$ ipython --no-banner

In [1]: import numpy as np

In [2]: import numpy.linalg as la

In [3]: np.set_printoptions(suppress=True, linewidth=200)

In [4]: def rd(a):
   ...:     return np.round(a, 2) + 0
   ...: 

In [5]: feats = np.loadtxt("case8.csv", delimiter=",")

In [6]: rd(feats)
Out[6]: 
array([[ 0.02, -0.14,  0.01],
       [-0.14,  0.98, -0.05],
       [ 0.01, -0.05,  0.  ]])

In [7]: # symmetric

In [8]: w, evecs = la.eigh(feats)

In [9]: x0 = np.array([2, -3, -2])

In [10]: (np.sign(evecs[:, -1].round(6)) == np.sign(evecs[0, -1].round(6))).astype(int)
Out[10]: array([1, 0, 1])

In [11]: rd(evecs * np.maximum(w, 0) @ evecs.T)
Out[11]: 
array([[ 0.02, -0.14,  0.01],
       [-0.14,  0.98, -0.05],
       [ 0.01, -0.05,  0.  ]])

In [12]: left, sigma, vt = la.svd(feats, full_matrices=False)

In [13]: rd(sigma / sigma[0])
Out[13]: array([1., 0., 0.])

In [14]: rd(np.abs(vt[0]))
Out[14]: array([0.14, 0.99, 0.05])

In [15]: np.allclose(left * sigma @ vt, feats)
Out[15]: True

In [16]: rd(left.T @ feats @ vt.T)
Out[16]: 
array([[1., 0., 0.],
       [0., 0., 0.],
       [0., 0., 0.]])

In [17]: w, evecs = la.eigh(feats)

In [18]: rd(w.sum()), rd(np.trace(feats))
Out[18]: (np.float64(1.0), np.float64(1.0))

In [19]: rd(la.eigvalsh(feats + -1 * np.eye(3)))
Out[19]: array([-1., -1.,  0.])

In [20]: (w > 1e-8).sum(), (w < -1e-8).sum()
Out[20]: (np.int64(1), np.int64(0))

In [21]: rd(np.abs(evecs[:, -1]))
Out[21]: array([0.14, 0.99, 0.05])

In [22]: np.abs(evecs[:, -1]).round(6).argmax()
Out[22]: np.int64(1)

In [23]: np.unique(w.round(6) + 0, return_counts=True)[1]
Out[23]: array([2, 1])

In [24]: rd(evecs.T @ evecs)
Out[24]: 
array([[1., 0., 0.],
       [0., 1., 0.],
       [0., 0., 1.]])

In [25]: J = np.loadtxt("run6.csv", delimiter=",")

In [26]: J
Out[26]: 
array([[-0.2 ,  0.14, -0.02, -2.02, -2.34],
       [ 0.09, -0.04, -3.26,  1.41,  0.78],
       [ 0.1 ,  0.66, -0.57, -0.21, -1.12],
       [ 0.09, -0.42, -3.1 , -0.7 , -0.09],
       [ 0.78, -0.04,  3.86,  4.07, -1.55],
       [ 0.47, -1.02,  1.89, -0.47,  0.14],
       [-0.27, -1.48,  9.01,  2.01,  0.78],
       [ 0.1 , -0.63, -2.1 ,  3.69,  0.97],
       [-0.31,  0.94, -5.01, -8.12,  0.41],
       [ 0.35,  0.6 ,  2.11,  3.32,  1.35],
       [ 0.08,  0.5 ,  1.48, -0.82, -0.28],
       [-0.18, -1.09,  7.27,  1.29,  1.05],
       [-0.21, -0.16, -5.53,  0.42, -0.68],
       [ 0.52,  0.19,  2.61, -2.43,  1.62]])

In [27]: Ac = J - J.mean(axis=0)

In [28]: left, sigma, vt = la.svd(Ac, full_matrices=False)

In [29]: np.abs(vt[0]).argmax()
Out[29]: np.int64(2)

In [30]: rd((sigma ** 2).sum() ** 2 / (sigma ** 4).sum())
Out[30]: np.float64(1.8)

In [31]: rd(vt[0] * np.sign(vt[0, np.abs(vt[0]).argmax()]))
Out[31]: array([ 0.02, -0.09,  0.9 ,  0.42,  0.05])

In [32]: rd(sigma)
Out[32]: array([16.64,  9.7 ,  4.11,  2.12,  0.99])

In [33]: rd(np.abs(vt[-1]))
Out[33]: array([0.97, 0.25, 0.02, 0.05, 0.02])

In [34]: la.matrix_rank(Ac)
Out[34]: np.int64(5)

In [35]: W0 = np.loadtxt("arr.csv", delimiter=",")

In [36]: W0
Out[36]: 
array([[ 3.,  5.,  3.,  5.,  7.],
       [ 9.,  3.,  6.,  2.,  5.],
       [ 5.,  8.,  3.,  8.,  8.],
       [ 9.,  5.,  6.,  5.,  7.],
       [21., 11., 15.,  9., 17.]])

In [37]: x0 = np.array([-3, 1, -3, -1, -2])

In [38]: h1 = np.maximum(W0 @ x0, 0)

In [39]: np.maximum(W0 @ (3 * x0), 0)
Out[39]: array([0., 0., 0., 0., 0.])

In [40]: E = np.array([[2, 0, 2, 0], [2, 2, 2, 2], [2, 0, 2, 0], [2, 2, 2, 2]])

In [41]: # column 2 repeats column 0

In [42]: np.allclose(E @ E.T, E.T @ E)
Out[42]: False

In [43]: (E + E.T) / 2
Out[43]: 
array([[2., 1., 2., 1.],
       [1., 2., 1., 2.],
       [2., 1., 2., 1.],
       [1., 2., 1., 2.]])

In [44]: E.inv()
---------------------------------------------------------------------------
AttributeError                            Traceback (most recent call last)
Cell In[44], line 1
----> 1 E.inv()

AttributeError: 'numpy.ndarray' object has no attribute 'inv'

In [45]: rd(la.det(E))
Out[45]: np.float64(0.0)

In [46]: (E - E.T) / 2
Out[46]: 
array([[ 0., -1.,  0., -1.],
       [ 1.,  0.,  1.,  0.],
       [ 0., -1.,  0., -1.],
       [ 1.,  0.,  1.,  0.]])

In [47]: Y = E / np.sqrt((E ** 2).mean(axis=1, keepdims=True))

In [48]: la.matrix_rank(E - E.mean(axis=1, keepdims=True))
Out[48]: np.int64(1)

In [49]: la.matrix_rank(Y) == la.matrix_rank(E)
Out[49]: np.True_

In [50]: rd(Y[2])
Out[50]: array([1.41, 0.  , 1.41, 0.  ])

In [51]: rd(la.norm(Y, axis=1))
Out[51]: array([2., 2., 2., 2.])

In [52]: E - E.mean(axis=1, keepdims=True)
Out[52]: 
array([[ 1., -1.,  1., -1.],
       [ 0.,  0.,  0.,  0.],
       [ 1., -1.,  1., -1.],
       [ 0.,  0.,  0.,  0.]])

In [53]: rank = la.matrix_rank(E)

In [54]: rank
Out[54]: np.int64(2)

In [55]: ns = la.svd(E)[2][rank:].T

In [56]: rd(ns @ ns.T)
Out[56]: 
array([[ 0.5,  0. , -0.5,  0. ],
       [ 0. ,  0.5,  0. , -0.5],
       [-0.5,  0. ,  0.5,  0. ],
       [ 0. , -0.5,  0. ,  0.5]])

In [57]: rd(E @ ns)
Out[57]: 
array([[0., 0.],
       [0., 0.],
       [0., 0.],
       [0., 0.]])

In [58]: [int(la.matrix_rank(E[:, :j + 1])) for j in range(4)]
Out[58]: [1, 2, 2, 2]

In [59]: F = np.array([[0, 0, 0, -2, 0],
    ...:     [0, -1, 2, -3, 0],
    ...:     [1, 0, 0, 0, 0],
    ...:     [0, 0, 0, 0, 0],
    ...:     [0, -3, 0, 0, 0]])

In [60]: # looks like rank 4

In [61]: left, sigma, vt = la.svd(F)

In [62]: evecs = vt[:(sigma > 1e-8).sum()]

In [63]: rng = np.random.default_rng(448951)

In [64]: x0 = F[1] + 5 * F[3] + rng.integers(2) * np.eye(5)[0]

In [65]: x0
Out[65]: array([ 0., -1.,  2., -3.,  0.])

In [66]: rd(la.norm(x0 - evecs.T @ evecs @ x0))
Out[66]: np.float64(0.0)

In [67]: rd(np.diag(evecs.T @ evecs))
Out[67]: array([1., 1., 1., 1., 0.])

In [68]: rd(evecs.T @ evecs)
Out[68]: 
array([[1., 0., 0., 0., 0.],
       [0., 1., 0., 0., 0.],
       [0., 0., 1., 0., 0.],
       [0., 0., 0., 1., 0.],
       [0., 0., 0., 0., 0.]])

In [69]: x0 = np.array([2, 0, 3, 3, 0])

In [70]: h1 = np.maximum(F @ x0, 0)

In [71]: np.maximum(F @ x0, 0) - np.maximum(-F @ x0, 0)
Out[71]: array([-6, -3,  2,  0,  0])

In [72]: rd(np.tanh(F @ x0))
Out[72]: array([-1.  , -1.  ,  0.96,  0.  ,  0.  ])

In [73]: F * (h1 > 1e-9)[:, None]
Out[73]: 
array([[0, 0, 0, 0, 0],
       [0, 0, 0, 0, 0],
       [1, 0, 0, 0, 0],
       [0, 0, 0, 0, 0],
       [0, 0, 0, 0, 0]])

In [74]: np.flatnonzero(h1 > 1e-9)
Out[74]: array([2])

In [75]: F.shape
Out[75]: (5, 5)

In [76]: F.mean(axis=0)
Out[76]: array([ 0.2, -0.8,  0.4, -1. ,  0. ])

In [77]: F.sum(axis=0)
Out[77]: array([ 1, -4,  2, -5,  0])

In [78]: F - F[0]
Out[78]: 
array([[ 0,  0,  0,  0,  0],
       [ 0, -1,  2, -1,  0],
       [ 1,  0,  0,  2,  0],
       [ 0,  0,  0,  2,  0],
       [ 0, -3,  0,  2,  0]])

In [79]: np.count_nonzero(F)
Out[79]: np.int64(6)

In [80]: rd(la.norm(F))
Out[80]: np.float64(5.29)

In [81]: np.unravel_index(np.abs(F).argmax(), F.shape)
Out[81]: (np.int64(1), np.int64(3))

In [82]: np.zeros(5, 5)
---------------------------------------------------------------------------
TypeError                                 Traceback (most recent call last)
Cell In[82], line 1
----> 1 np.zeros(5, 5)

TypeError: Cannot interpret '5' as a data type

In [83]: la.rank(F)
---------------------------------------------------------------------------
AttributeError                            Traceback (most recent call last)
Cell In[83], line 1
----> 1 la.rank(F)

AttributeError: module 'numpy.linalg' has no attribute 'rank'

In [84]: F[:, 5]
---------------------------------------------------------------------------
IndexError                                Traceback (most recent call last)
Cell In[84], line 1
----> 1 F[:, 5]

IndexError: index 5 is out of bounds for axis 1 with size 5

In [85]: F[5]
---------------------------------------------------------------------------
IndexError                                Traceback (most recent call last)
Cell In[85], line 1
----> 1 F[5]

IndexError: index 5 is out of bounds for axis 0 with size 5

In [86]: np.abs(F).max()
Out[86]: np.int64(3)

In [87]: A = np.array([[-0.27, 0.0, -0.24],
    ...:     [0.69, 0.0, 0.62],
    ...:     [0.69, 0.0, 0.62],
    ...:     [-0.96, 0.0, -0.93],
    ...:     [-0.85, 0.0, -0.79],
    ...:     [0.85, 0.0, 0.79],
    ...:     [-0.27, 0.0, -0.24],
    ...:     [-0.27, 0.0, -0.24],
    ...:     [0.51, 0.0, 0.45],
    ...:     [-0.27, 0.0, -0.24],
    ...:     [-0.14, 0.0, -0.12],
    ...:     [-0.89, 0.0, -0.83]])

In [88]: la.matrix_rank(A, rtol=0.1)
Out[88]: np.int64(1)

In [89]: np.argsort(-la.norm(A, axis=0).round(6), kind="stable")[:3]
Out[89]: array([0, 2, 1])

In [90]: left, sigma, vt = la.svd(A)

In [91]: np.argmax(sigma[:-1] / (sigma[1:] + 1e-6)) + 1
Out[91]: np.int64(2)

In [92]: Y = left[:, :2] @ np.diag(sigma[:2]) @ vt[:2]

In [93]: rd(Y)
Out[93]: 
array([[-0.27,  0.  , -0.24],
       [ 0.69,  0.  ,  0.62],
       [ 0.69,  0.  ,  0.62],
       [-0.96,  0.  , -0.93],
       [-0.85,  0.  , -0.79],
       [ 0.85,  0.  ,  0.79],
       [-0.27,  0.  , -0.24],
       [-0.27,  0.  , -0.24],
       [ 0.51,  0.  ,  0.45],
       [-0.27,  0.  , -0.24],
       [-0.14,  0.  , -0.12],
       [-0.89,  0.  , -0.83]])

In [94]: rd(np.abs(A - Y).max())
Out[94]: np.float64(0.0)

In [95]: rd(la.norm(A - Y) / la.norm(A))
Out[95]: np.float64(0.0)

In [96]: la.matrix_rank(A, rtol=0.05)
Out[96]: np.int64(1)

In [97]: def softmax(z):
    ...:     e = np.exp(z - z.max(axis=-1, keepdims=True))
    ...:     return e / e.sum(axis=-1, keepdims=True)
    ...: 

In [98]: rd(softmax(F).sum(axis=1))
Out[98]: array([1., 1., 1., 1., 1.])

In [99]: softmax(F[3] + 3)
Out[99]: array([0.2, 0.2, 0.2, 0.2, 0.2])

In [100]: S = F @ F.T / np.sqrt(5)

In [101]: rd(softmax(S))
Out[101]: 
array([[0.25, 0.62, 0.04, 0.04, 0.04],
       [0.03, 0.96, 0.  , 0.  , 0.01],
       [0.18, 0.18, 0.28, 0.18, 0.18],
       [0.2 , 0.2 , 0.2 , 0.2 , 0.2 ],
       [0.02, 0.06, 0.02, 0.02, 0.89]])

In [102]: softmax(S)[3] @ F
Out[102]: array([ 0.2, -0.8,  0.4, -1. ,  0. ])

In [103]: rank = la.matrix_rank(A)

In [104]: rank
Out[104]: np.int64(2)

In [105]: ns = la.svd(A)[2][rank:].T

In [106]: ns @ ns.T
Out[106]: 
array([[0., 0., 0.],
       [0., 1., 0.],
       [0., 0., 0.]])

In [107]: la.matrix_rank(A.T @ A), la.matrix_rank(A @ A.T)
Out[107]: (np.int64(2), np.int64(2))

In [108]: np.allclose(A @ ns, 0)
Out[108]: True

In [109]: rd(softmax(A[8]))
Out[109]: array([0.39, 0.24, 0.37])

In [110]: rd(softmax(10 * A[8]))
Out[110]: array([0.64, 0.  , 0.35])

In [111]: rd(softmax(A[8] + 4))
Out[111]: array([0.39, 0.24, 0.37])

In [112]: S = A @ A.T / np.sqrt(3)

In [113]: rd(softmax(S))
Out[113]: 
array([[0.09, 0.07, 0.07, 0.11, 0.1 , 0.06, 0.09, 0.09, 0.07, 0.09, 0.08, 0.1 ],
       [0.07, 0.13, 0.13, 0.04, 0.04, 0.15, 0.07, 0.07, 0.12, 0.07, 0.07, 0.04],
       [0.07, 0.13, 0.13, 0.04, 0.04, 0.15, 0.07, 0.07, 0.12, 0.07, 0.07, 0.04],
       [0.08, 0.03, 0.03, 0.17, 0.15, 0.03, 0.08, 0.08, 0.04, 0.08, 0.07, 0.16],
       [0.08, 0.04, 0.04, 0.16, 0.14, 0.03, 0.08, 0.08, 0.04, 0.08, 0.07, 0.15],
       [0.06, 0.15, 0.15, 0.03, 0.04, 0.17, 0.06, 0.06, 0.12, 0.06, 0.07, 0.03],
       [0.09, 0.07, 0.07, 0.11, 0.1 , 0.06, 0.09, 0.09, 0.07, 0.09, 0.08, 0.1 ],
       [0.09, 0.07, 0.07, 0.11, 0.1 , 0.06, 0.09, 0.09, 0.07, 0.09, 0.08, 0.1 ],
       [0.07, 0.12, 0.12, 0.05, 0.05, 0.13, 0.07, 0.07, 0.11, 0.07, 0.08, 0.05],
       [0.09, 0.07, 0.07, 0.11, 0.1 , 0.06, 0.09, 0.09, 0.07, 0.09, 0.08, 0.1 ],
       [0.09, 0.07, 0.07, 0.09, 0.09, 0.07, 0.09, 0.09, 0.08, 0.09, 0.08, 0.09],
       [0.08, 0.03, 0.03, 0.16, 0.15, 0.03, 0.08, 0.08, 0.04, 0.08, 0.07, 0.15]])

In [114]: softmax(S).round(6).argmax(axis=1)
Out[114]: array([3, 5, 5, 3, 3, 5, 3, 3, 5, 3, 3, 3])

In [115]: M = np.load("data.npy")

In [116]: rd(M)
Out[116]: 
array([[ 0.42, -0.49,  0.76],
       [-0.49,  0.58,  0.65],
       [ 0.76,  0.65,  0.  ]])

In [117]: # orthonormal columns

In [118]: Y = la.inv(M)

In [119]: rd(M @ Y)
Out[119]: 
array([[1., 0., 0.],
       [0., 1., 0.],
       [0., 0., 1.]])

In [120]: rd(la.cond(M))
Out[120]: np.float64(1.0)

In [121]: rd(la.det(M) * la.det(Y))
Out[121]: np.float64(1.0)

In [122]: rd(la.inv(Y))
Out[122]: 
array([[ 0.42, -0.49,  0.76],
       [-0.49,  0.58,  0.65],
       [ 0.76,  0.65,  0.  ]])

In [123]: (np.abs(Y) > 1e-9).astype(int)
Out[123]: 
array([[1, 1, 1],
       [1, 1, 1],
       [1, 1, 1]])

In [124]: rd(la.det(M) * Y)
Out[124]: 
array([[-0.42,  0.49, -0.76],
       [ 0.49, -0.58, -0.65],
       [-0.76, -0.65,  0.  ]])

In [125]: np.all(la.eigvalsh(M) > 0)
Out[125]: np.False_

In [126]: rd(la.eigvalsh(M).min())
Out[126]: np.float64(-1.0)

In [127]: w, evecs = la.eig(M)

In [128]: rd(np.prod(w))
Out[128]: np.float64(-1.0)

In [129]: rd(M @ evecs[:, 0] - w[0] * evecs[:, 0])
Out[129]: array([0., 0., 0.])

In [130]: rd(np.sort(la.eigvals(M.T)))
Out[130]: array([-1.,  1.,  1.])

In [131]: rd(np.sort(la.eigvals(M @ M)))
Out[131]: array([1., 1., 1.])

In [132]: rd(w)
Out[132]: array([ 1., -1.,  1.])

In [133]: x0 = np.array([1, 1, 2, 1, 1])

In [134]: rhs = J @ x0

In [135]: try:
     ...:     la.solve(J, rhs)
     ...: except la.LinAlgError as e:
     ...:     print("failed:", e)
     ...: 
failed: Last 2 dimensions of the array must be square

In [136]: rd(la.lstsq(J, rhs)[0])
Out[136]: array([1., 1., 2., 1., 1.])

In [137]: rd(la.solve(J.T @ J, J.T @ rhs))
Out[137]: array([1., 1., 2., 1., 1.])

In [138]: rhs = rhs + 0.05 * rng.normal(size=14)

In [139]: rd(rhs)
Out[139]: array([ -4.41,  -4.34,  -1.75,  -7.3 ,  10.96,   2.86,  19.07,  -0.07, -17.05,   9.8 ,   2.49,  15.53, -11.76,   5.09])

In [140]: b, *_ = la.lstsq(J, rhs)

In [141]: b.round()
Out[141]: array([1., 1., 2., 1., 1.])
